% python3 -q
>>> import numpy as np
>>> np.set_printoptions(precision=4, suppress=True, linewidth=200)
>>> def tidy(a):
...     return np.round(a, 4) + 0
... 
>>> F = np.loadtxt("run5.csv", delimiter=",")
>>> tidy(F)
array([[-2.9414, -0.4302, -0.4038],
       [ 2.9558,  0.3799,  0.3447],
       [-2.0595,  1.3854,  1.685 ],
       [ 2.8185,  0.7141,  0.7391],
       [ 0.5802,  1.9251,  2.2266],
       [ 0.9265,  1.8722,  2.1533],
       [ 2.9361, -0.3503, -0.5066],
       [ 2.8996,  0.5468,  0.5413],
       [-2.4899,  1.0475,  1.305 ],
       [ 2.7737,  0.7885,  0.8275],
       [-1.6652,  1.5964,  1.918 ],
       [-1.0034, -1.8564, -2.1324],
       [ 2.9907, -0.0985, -0.2146],
       [-2.4231, -1.1905, -1.3081],
       [-2.3192, -1.2762, -1.4116],
       [ 2.9988,  0.0859,  0.0003],
       [-2.967 ,  0.2367,  0.3751],
       [-1.8253,  1.5191,  1.8332]])
>>> # null space of dimension 1
>>> def softmax(z):
...     e = np.exp(z - z.max(axis=-1, keepdims=True))
...     return e / e.sum(axis=-1, keepdims=True)
... 
>>> tidy(softmax(10 * F[5]))
array([0.    , 0.0567, 0.9433])
>>> tidy(softmax(F).sum(axis=1))
array([1., 1., 1., 1., 1., 1., 1., 1., 1., 1., 1., 1., 1., 1., 1., 1., 1., 1.])
>>> scores = F @ F.T / np.sqrt(3)
>>> print(softmax(scores).round(6).argmax(axis=1))
[ 0  1  2  3  4  5  6  7  8  9 10 11 12 13 14 15 16 17]
>>> tidy(np.trace(np.linalg.pinv(F) @ F))
np.float64(2.0)
>>> np.linalg.lstsq(F[:-1].T, F[-1])[2]
np.int32(2)
>>> print(tidy(F @ np.linalg.pinv(F) @ F))
[[-2.9414 -0.4302 -0.4038]
 [ 2.9558  0.3799  0.3447]
 [-2.0595  1.3854  1.685 ]
 [ 2.8185  0.7141  0.7391]
 [ 0.5802  1.9251  2.2266]
 [ 0.9265  1.8722  2.1533]
 [ 2.9361 -0.3503 -0.5066]
 [ 2.8996  0.5468  0.5413]
 [-2.4899  1.0475  1.305 ]
 [ 2.7737  0.7885  0.8275]
 [-1.6652  1.5964  1.918 ]
 [-1.0034 -1.8564 -2.1324]
 [ 2.9907 -0.0985 -0.2146]
 [-2.4231 -1.1905 -1.3081]
 [-2.3192 -1.2762 -1.4116]
 [ 2.9988  0.0859  0.0003]
 [-2.967   0.2367  0.3751]
 [-1.8253  1.5191  1.8332]]
>>> try:
...     np.linalg.inv(F)
... except np.linalg.LinAlgError as e:
...     print(repr(e))
... 
LinAlgError('Last 2 dimensions of the array must be square')
>>> print(np.abs(np.diag(np.linalg.qr(F)[1])) > 1e-9)
[ True  True False]
>>> labels = F[:, 1] > np.median(F[:, 1])
>>> r0 = F[labels].mean(axis=0) - F[~labels].mean(axis=0)
>>> print(np.argsort(-np.abs(r0).round(6), kind="stable"))
[2 1 0]
>>> ((F - F.mean(axis=0)) @ r0 > 0).astype(int)
array([0, 1, 1, 1, 1, 1, 0, 1, 1, 1, 1, 0, 0, 0, 0, 0, 0, 1])
>>> tidy((((F - F.mean(axis=0)) @ r0 > 0) == labels).mean())
np.float64(0.9444)
>>> labels.astype(int)
array([0, 0, 1, 1, 1, 1, 0, 1, 1, 1, 1, 0, 0, 0, 0, 0, 0, 1])
>>> tidy(r0)
array([0.1924, 1.7661, 2.054 ])
>>> O, _ = np.linalg.qr(np.array([[0.3, -0.6, 0.4], [-0.3, -1.1, 0.5], [0.5, 0.1, 1.1]]))
>>> J = -3 * O
>>> tidy(J)
array([[ 1.3725,  1.8194,  1.9509],
       [-1.3725,  2.3629, -1.2381],
       [ 2.2875,  0.3261, -1.9134]])
>>> tidy(np.linalg.pinv(J))
array([[ 0.1525, -0.1525,  0.2542],
       [ 0.2022,  0.2625,  0.0362],
       [ 0.2168, -0.1376, -0.2126]])
>>> tidy(np.linalg.svd(J, compute_uv=False))
array([3., 3., 3.])
>>> tidy(J[:, 0] @ J[:, 2])
np.float64(0.0)
>>> print(tidy(J @ J.T))
[[9. 0. 0.]
 [0. 9. 0.]
 [0. 0. 9.]]
